In [1]: import numpy as np

In [2]: from numpy import linalg as LA

In [3]: np.set_printoptions(precision=2, suppress=True, linewidth=200)

In [4]: rnd = lambda a: np.round(a, 2) + 0

In [5]: W0 = np.load("w.npy")

In [6]: W0
Out[6]: 
array([[ -2,   3,  -5,  -2,  -4,  -4],
       [  2,   5,  -8,  -4,  -6,  -5],
       [ -2,   3,  -8,  -5,  -7,  -9],
       [ -7,   8, -10,  -2,  -9,  -9],
       [ -7,   9, -10,  -2, -14, -10],
       [ -8,   7, -12,   1, -16,  -6],
       [-12,   8, -10,  -4, -18,  -2],
       [-11,  13,  -5,   0, -23,  -1],
       [ -8,  11,   0,  -3, -20,  -3],
       [ -5,   9,  -4,  -4, -17,  -4],
       [-10,   4,  -3,  -8, -19,  -1],
       [ -5,   3,   2,  -4, -17,  -4],
       [ -9,   8,  -2,   0, -13,  -9],
       [ -9,  13,  -2,  -2, -17, -12],
       [-13,   8,   2,  -1, -18,  -7],
       [-17,  12,   4,  -6, -14,  -9],
       [-21,  15,  -1,  -6, -13,  -8],
       [-20,  20,   1,  -7, -17, -12],
       [-24,  15,   5, -12, -16, -12],
       [-26,  14,   3, -13, -15, -12],
       [-23,  12,   8, -11, -15, -17],
       [-22,   9,  10, -14, -19, -21],
       [-26,  13,   7, -16, -14, -22],
       [-31,  10,   8, -18, -11, -24],
       [-30,   9,  13, -22, -11, -27],
       [-33,  12,  17, -18,  -7, -27],
       [-33,  13,  15, -16,  -6, -22],
       [-29,  14,  16, -14,  -8, -22],
       [-32,  15,  14, -14,  -8, -20],
       [-33,  18,  10, -13, -10, -15],
       [-28,  13,  10, -11, -12, -13]])

In [7]: q, r_ = LA.qr(W0)

In [8]: rnd(abs(r_[0, 0])), rnd(LA.norm(W0[:, 0]))
Out[8]: (np.float64(113.28), np.float64(113.28))

In [9]: rnd(np.abs(np.diag(r_)))
Out[9]: array([113.28,  24.3 ,  26.29,  15.46,  30.3 ,  20.96])

In [10]: th = np.radians(135)

In [11]: r_ = np.eye(6)

In [12]: r_[0, 0] = r_[4, 4] = np.cos(th)

In [13]: r_[0, 4], r_[4, 0] = -np.sin(th), np.sin(th)

In [14]: rnd(r_)
Out[14]: 
array([[-0.71,  0.  ,  0.  ,  0.  , -0.71,  0.  ],
       [ 0.  ,  1.  ,  0.  ,  0.  ,  0.  ,  0.  ],
       [ 0.  ,  0.  ,  1.  ,  0.  ,  0.  ,  0.  ],
       [ 0.  ,  0.  ,  0.  ,  1.  ,  0.  ,  0.  ],
       [ 0.71,  0.  ,  0.  ,  0.  , -0.71,  0.  ],
       [ 0.  ,  0.  ,  0.  ,  0.  ,  0.  ,  1.  ]])

In [15]: M2 = W0 @ r_.T

In [16]: rnd(LA.det(r_)), rnd(np.trace(r_))
Out[16]: (np.float64(1.0), np.float64(2.59))

In [17]: np.allclose(LA.norm(W0, axis=1), LA.norm(M2, axis=1))
Out[17]: True

In [18]: M = np.loadtxt("test3.csv", delimiter=",")

In [19]: M
Out[19]: 
array([[  1.1,  -1.5,  -0.9,  -1.1,   0.8,   0.4],
       [ 12. ,   3. , -13. ,  -8. ,  -6. ,   6. ],
       [  0.8,   0.8,  -0.5,   1. ,   1.5,  -0.4],
       [ -1.5,   1.4,   0.2,   1.1,  -0.2,   1.1],
       [  0.5,   0.6,  -0.5,  -0.4,   0.1,   1.6],
       [  0.7,  -0.8,  -0.9,   0.7,  -0.1,   0.1],
       [ -1.3,  -1. ,   0.2,   0.2,   0.5,  -1.8],
       [ -0.9,   0. ,   0.3,  -1.1,  -1. ,  -0.5],
       [  0.7,  -0.8,  -1.3,   0.2,   1.3,   0.6],
       [ -0.9,  -0.3,  -0.9,  -0.6,   1. ,  -0.8],
       [ -0.9,  -1.1,   1.4,  -0.8,   1.1,   0.4],
       [  0.8,  -1. ,   0.1,  -0.4,  -0.9,   0.7],
       [  2. ,   0.6,   0.4,   0.6,  -0.9,  -0.6],
       [ -0.9,  -1.2,   1. ,  -1.3,  -0.5,   0.1],
       [  1.1,   0.4,  -0.9,   0. ,   1.2,  -0.5],
       [  0.5,   0.2,   0.2,   0.7,   0.8,  -0.1],
       [  0.5,  -1.1,  -1.3,  -0.1,  -1.8,  -0.7],
       [  0.6,  -0.2,  -0.9,   0.3,   1.4,  -0.7],
       [  1.9,   0.8,   1.1,  -0.1,  -0.4,   0.9]])

In [20]: Ac = (M - M.mean(axis=0)) / M.std(axis=0)

In [21]: np.argwhere(np.abs(Ac) > 2)
Out[21]: 
array([[1, 0],
       [1, 1],
       [1, 2],
       [1, 3],
       [1, 4],
       [1, 5]])

In [22]: b = LA.lstsq(np.delete(Ac, 5, axis=1), Ac[:, 5])[0]

In [23]: np.abs(b).argmax()
Out[23]: np.int64(3)

In [24]: rnd(b)
Out[24]: array([ 0.31,  0.27,  0.1 , -0.5 , -0.03])

In [25]: rnd(1 - np.var(Ac[:, 5] - np.delete(Ac, 5, axis=1) @ b))
Out[25]: np.float64(0.79)

In [26]: D = LA.norm(M[:, None] - M[None], axis=-1)

In [27]: D[11].round(6).argsort(kind="stable")[:4]
Out[27]: array([11,  5,  0,  4])

In [28]: D.shape
Out[28]: (19, 19)

In [29]: (D + 1e9 * np.eye(19)).round(6).argmin(axis=1)
Out[29]: array([ 8,  4, 14,  4, 11,  8,  9, 13, 17, 17, 13,  5, 18,  7, 17,  2,  5, 14, 12])

In [30]: rng = np.random.default_rng(40284)

In [31]: th = rng.uniform(0, 2 * np.pi, 10)

In [32]: q, _ = LA.qr(np.array([[0.0, -0.7], [-0.5, 1.4], [-0.4, -0.6], [0.6, 1.2]]))

In [33]: E = 10 * np.c_[np.cos(th), np.sin(th)] @ q.T

In [34]: rnd(E)
Out[34]: 
array([[ 3.12, -9.36,  0.18, -1.61],
       [ 1.98, -9.09, -2.41,  2.76],
       [ 3.42, -7.15,  2.68, -5.48],
       [-2.17,  0.45, -4.97,  8.39],
       [-1.73,  8.8 ,  2.79, -3.44],
       [-1.86, -0.62, -5.07,  8.4 ],
       [ 2.04, -9.15, -2.32,  2.6 ],
       [ 2.07, -0.11,  5.01, -8.4 ],
       [ 2.45, -9.48, -1.56,  1.29],
       [ 0.13, -5.98, -4.47,  6.65]])

In [35]: U, s, vt = LA.svd(E)

In [36]: vecs = vt[:(s > 1e-8).sum()]

In [37]: x = E[9] + -1 * E[1] + rng.integers(2) * np.eye(4)[2]

In [38]: rnd(x)
Out[38]: array([-1.85,  3.11, -1.07,  3.89])

In [39]: rnd(LA.norm(x - vecs.T @ vecs @ x))
Out[39]: np.float64(0.86)

In [40]: rnd(np.diag(vecs.T @ vecs))
Out[40]: array([0.12, 0.92, 0.26, 0.71])

In [41]: LA.matrix_rank(np.vstack([E, x]))
Out[41]: np.int64(3)

In [42]: rnd(vecs.T @ vecs)
Out[42]: 
array([[ 0.12, -0.26,  0.08, -0.17],
       [-0.26,  0.92,  0.08, -0.01],
       [ 0.08,  0.08,  0.26, -0.42],
       [-0.17, -0.01, -0.42,  0.71]])

In [43]: np.allclose(vecs.T @ vecs @ x, x)
Out[43]: False

In [44]: M2 = E / np.sqrt((E ** 2).mean(axis=1, keepdims=True))

In [45]: LA.matrix_rank(M2) == LA.matrix_rank(E)
Out[45]: np.True_

In [46]: LA.matrix_rank(E - E.mean(axis=1, keepdims=True))
Out[46]: np.int64(2)

In [47]: r = LA.matrix_rank(E)

In [48]: r
Out[48]: np.int64(2)

In [49]: N = LA.svd(E)[2][r:].T

In [50]: [int(LA.matrix_rank(np.delete(E, i, axis=0))) for i in range(10)]
Out[50]: [2, 2, 2, 2, 2, 2, 2, 2, 2, 2]

In [51]: np.allclose(E @ N, 0)
Out[51]: True

In [52]: [int(LA.matrix_rank(E[:i])) for i in range(1, len(E) + 1)]
Out[52]: [1, 2, 2, 2, 2, 2, 2, 2, 2, 2]

In [53]: rnd(E @ N)
Out[53]: 
array([[0., 0.],
       [0., 0.],
       [0., 0.],
       [0., 0.],
       [0., 0.],
       [0., 0.],
       [0., 0.],
       [0., 0.],
       [0., 0.],
       [0., 0.]])

In [54]: feats = np.load("mat.npy")

In [55]: feats
Out[55]: 
array([[ 4.66, -0.31, -0.13],
       [ 5.87, -2.77, -1.26],
       [ 6.14, -1.11, -0.86],
       [ 4.97, -1.78, -1.91],
       [ 8.22,  4.56,  4.21],
       [ 5.53, -1.27, -1.59],
       [ 6.26, -0.63, -0.92],
       [ 4.33, -1.93, -0.75],
       [ 4.73, -0.67, -2.97],
       [ 4.03, -1.35, -2.04],
       [ 4.17, -0.89, -0.49],
       [ 4.43, -1.3 , -2.4 ],
       [ 8.67,  4.68,  4.26],
       [ 3.97, -0.27, -0.41],
       [ 4.5 , -0.94, -0.69],
       [ 5.01, -1.87,  0.2 ],
       [ 3.76,  0.27, -4.04],
       [ 3.93, -0.73, -3.34],
       [ 5.73, -2.08, -1.35],
       [ 2.98, -3.26, -0.87],
       [ 7.72,  5.39,  3.76],
       [ 6.55, -1.3 ,  0.3 ]])

In [56]: C2 = np.cov(feats, rowvar=False)

In [57]: rnd(np.corrcoef(feats.T))
Out[57]: 
array([[1.  , 0.73, 0.79],
       [0.73, 1.  , 0.76],
       [0.79, 0.76, 1.  ]])

In [58]: rnd(feats.std(axis=0))
Out[58]: array([1.46, 2.26, 2.15])

In [59]: C2.shape
Out[59]: (3, 3)

In [60]: idx = feats[:, 2] > np.median(feats[:, 2])

In [61]: r0 = feats[idx].mean(axis=0) - feats[~idx].mean(axis=0)

In [62]: rnd(r0)
Out[62]: array([1.07, 1.96, 2.92])

In [63]: rnd((((feats - feats.mean(axis=0)) @ r0 > 0) == idx).mean())
Out[63]: np.float64(0.73)

In [64]: idx.astype(int)
Out[64]: array([1, 0, 1, 0, 1, 0, 0, 1, 0, 0, 1, 0, 1, 1, 1, 1, 0, 0, 0, 0, 1, 1])

In [65]: P = feats @ LA.solve(feats.T @ feats, feats.T)

In [66]: rnd(LA.eigvalsh(P))
Out[66]: array([0., 0., 0., 0., 0., 0., 0., 0., 0., 0., 0., 0., 0., 0., 0., 0., 0., 0., 0., 1., 1., 1.])

In [67]: rnd(np.trace(P))
Out[67]: np.float64(3.0)

In [68]: K = np.loadtxt("layer6.csv", delimiter=",")

In [69]: K
Out[69]: 
array([[8., 9., 9.],
       [6., 0., 7.],
       [8., 9., 9.],
       [9., 0., 5.]])

In [70]: M2 = np.c_[K[:, :2] @ np.array([[1, 2], [3, 1]]), np.array([-1, -1, 2, 2])]

In [71]: M2
Out[71]: 
array([[35., 25., -1.],
       [ 6., 12., -1.],
       [35., 25.,  2.],
       [ 9., 18.,  2.]])

In [72]: rnd(LA.lstsq(K, M2[:, 0])[0])
Out[72]: array([1., 3., 0.])

In [73]: LA.matrix_rank(np.c_[K, M2])
Out[73]: np.int64(4)

In [74]: data = np.array([[0, 2, 0, 1, 3, 2, 2],
    ...:     [0, 2, 1, 0, 1, 1, 3],
    ...:     [3, 0, 3, 1, 2, 2, 2],
    ...:     [2, 2, 1, 1, 2, 0, 3],
    ...:     [2, 1, 3, 1, 1, 3, 0],
    ...:     [0, 3, 2, 2, 1, 3, 1]])

In [75]: data
Out[75]: 
array([[0, 2, 0, 1, 3, 2, 2],
       [0, 2, 1, 0, 1, 1, 3],
       [3, 0, 3, 1, 2, 2, 2],
       [2, 2, 1, 1, 2, 0, 3],
       [2, 1, 3, 1, 1, 3, 0],
       [0, 3, 2, 2, 1, 3, 1]])

In [76]: T = np.stack([data, 2 * data, data[::-1]])

In [77]: T.shape
Out[77]: (3, 6, 7)

In [78]: (T @ data.T).shape
Out[78]: (3, 6, 6)

In [79]: LA.matrix_rank(T)
Out[79]: array([6, 6, 6])

In [80]: rnd(LA.norm(T, axis=(1, 2)))
Out[80]: array([12.04, 24.08, 12.04])

In [81]: T.sum(axis=0)
Out[81]: 
array([[ 0,  9,  2,  5, 10,  9,  7],
       [ 2,  7,  6,  1,  4,  6,  9],
       [11,  2, 10,  4,  8,  6,  9],
       [ 9,  6,  6,  4,  8,  2, 11],
       [ 6,  5, 10,  3,  4, 10,  3],
       [ 0, 11,  6,  7,  6, 11,  5]])

In [82]: rnd(LA.norm(data, 2))
Out[82]: np.float64(10.29)

In [83]: LA.norm(data, axis=1).argmax()
Out[83]: np.int64(2)

In [84]: rnd(LA.norm(data, 1)), rnd(LA.norm(data, np.inf))
Out[84]: (np.float64(11.0), np.float64(13.0))
